$ ipython --no-banner

In [1]: import numpy as np

In [2]: import numpy.linalg as la

In [3]: np.set_printoptions(precision=2, suppress=True, linewidth=120)

In [4]: m1 = np.loadtxt("arr.csv", delimiter=",")

In [5]: m1
Out[5]: 
array([[-0.88, -0.11, -0.45,  0.1 ],
       [ 0.39, -0.47, -0.5 ,  0.61],
       [ 0.2 , -0.36, -0.47, -0.78],
       [ 0.2 ,  0.8 , -0.57,  0.02]])

In [6]: M2 = la.inv(m1)

In [7]: M2
Out[7]: 
array([[-0.88,  0.39,  0.2 ,  0.2 ],
       [-0.11, -0.47, -0.36,  0.8 ],
       [-0.45, -0.5 , -0.47, -0.57],
       [ 0.1 ,  0.61, -0.78,  0.02]])

In [8]: np.round(la.slogdet(m1)[0], 2)
Out[8]: np.float64(-1.0)

In [9]: feats = np.array([[-2.0, 1.0, 1.0, 1.0],
   ...:     [1.0, -2.0, 1.0, 1.0],
   ...:     [1.0, 1.0, -2.0, 1.0],
   ...:     [1.0, 1.0, 1.0, -2.0]])

In [10]: np.allclose(feats @ feats.T, feats.T @ feats)
Out[10]: True

In [11]: np.sort(np.abs(np.fft.fft(feats[0]))), np.sort(la.svd(feats, compute_uv=False))
Out[11]: (array([1., 3., 3., 3.]), array([1., 3., 3., 3.]))

In [12]: feats @ np.ones(4)
Out[12]: array([1., 1., 1., 1.])

In [13]: X = np.loadtxt("test14.csv", delimiter=",")

In [14]: X
Out[14]: 
array([[ 1.,  0.,  0.,  0.],
       [ 0.,  1.,  0.,  0.],
       [ 0.,  0., -1.,  0.],
       [ 0.,  0.,  0., -1.]])

In [15]: x = np.array([3, 3, 3, 0])

In [16]: [p for p in range(1, 25) if np.allclose(la.matrix_power(X, p), np.eye(4))]
Out[16]: [2, 4, 6, 8, 10, 12, 14, 16, 18, 20, 22, 24]

In [17]: np.round(la.norm(x), 2), np.round(la.norm(X @ x), 2)
Out[17]: (np.float64(5.2), np.float64(5.2))

In [18]: np.abs(la.eigvals(X))
Out[18]: array([1., 1., 1., 1.])

In [19]: np.sort(np.abs(np.degrees(np.angle(la.eigvals(X)))))
Out[19]: array([  0.,   0., 180., 180.])

In [20]: w, V = la.eig(feats)

In [21]: np.round(feats @ V[:, 0] - w[0] * V[:, 0], 2) + 0
Out[21]: array([0., 0., 0., 0.])

In [22]: round(np.prod(w), 2)
Out[22]: np.float64(-27.0)

In [23]: np.sort(la.eigvals(feats @ feats))
Out[23]: array([1.+0.j, 9.-0.j, 9.+0.j, 9.+0.j])

In [24]: np.sort(la.eigvals(feats.T))
Out[24]: array([-3., -3., -3.,  1.])
